In [1]: import numpy as np

In [2]: np.set_printoptions(suppress=True, linewidth=100)

In [3]: M = np.load("block15.npy")

In [4]: M
Out[4]: 
array([[1, 0, 0, 0, 0, 0, 0, 0, 0, 0, 0, 0],
       [1, 2, 0, 0, 0, 0, 0, 0, 0, 0, 0, 0],
       [2, 3, 2, 0, 0, 0, 0, 0, 0, 0, 0, 0],
       [2, 0, 1, 0, 0, 0, 0, 0, 0, 0, 0, 0],
       [2, 1, 1, 3, 3, 0, 0, 0, 0, 0, 0, 0],
       [0, 1, 0, 1, 0, 0, 0, 0, 0, 0, 0, 0],
       [0, 0, 0, 2, 0, 0, 3, 0, 0, 0, 0, 0],
       [2, 0, 3, 3, 0, 3, 3, 3, 0, 0, 0, 0],
       [3, 1, 3, 3, 2, 0, 1, 0, 1, 0, 0, 0],
       [2, 3, 0, 1, 1, 0, 1, 2, 1, 2, 0, 0],
       [3, 2, 2, 1, 0, 1, 0, 1, 0, 3, 1, 0],
       [3, 2, 3, 2, 2, 2, 2, 3, 2, 2, 3, 1]])

In [5]: # triangular: eigenvalues sit on the diagonal

In [6]: def softmax(z):
   ...:     e = np.exp(z - z.max(axis=-1, keepdims=True))
   ...:     return e / e.sum(axis=-1, keepdims=True)
   ...: 

In [7]: np.round(softmax(M).sum(axis=1), 3)
Out[7]: array([1., 1., 1., 1., 1., 1., 1., 1., 1., 1., 1., 1.])

In [8]: np.round(softmax(M[5]), 3)
Out[8]: array([0.065, 0.176, 0.065, 0.176, 0.065, 0.065, 0.065, 0.065, 0.065, 0.065, 0.065, 0.065])

In [9]: np.round(softmax(M[5] + 4), 3)
Out[9]: array([0.065, 0.176, 0.065, 0.176, 0.065, 0.065, 0.065, 0.065, 0.065, 0.065, 0.065, 0.065])

In [10]: att = M @ M.T / np.sqrt(12)

In [11]: np.round(softmax(att)[5] @ M, 3)
Out[11]: array([1.956, 1.452, 1.467, 1.598, 0.934, 0.584, 0.926, 0.934, 0.467, 0.73 , 0.438, 0.117])
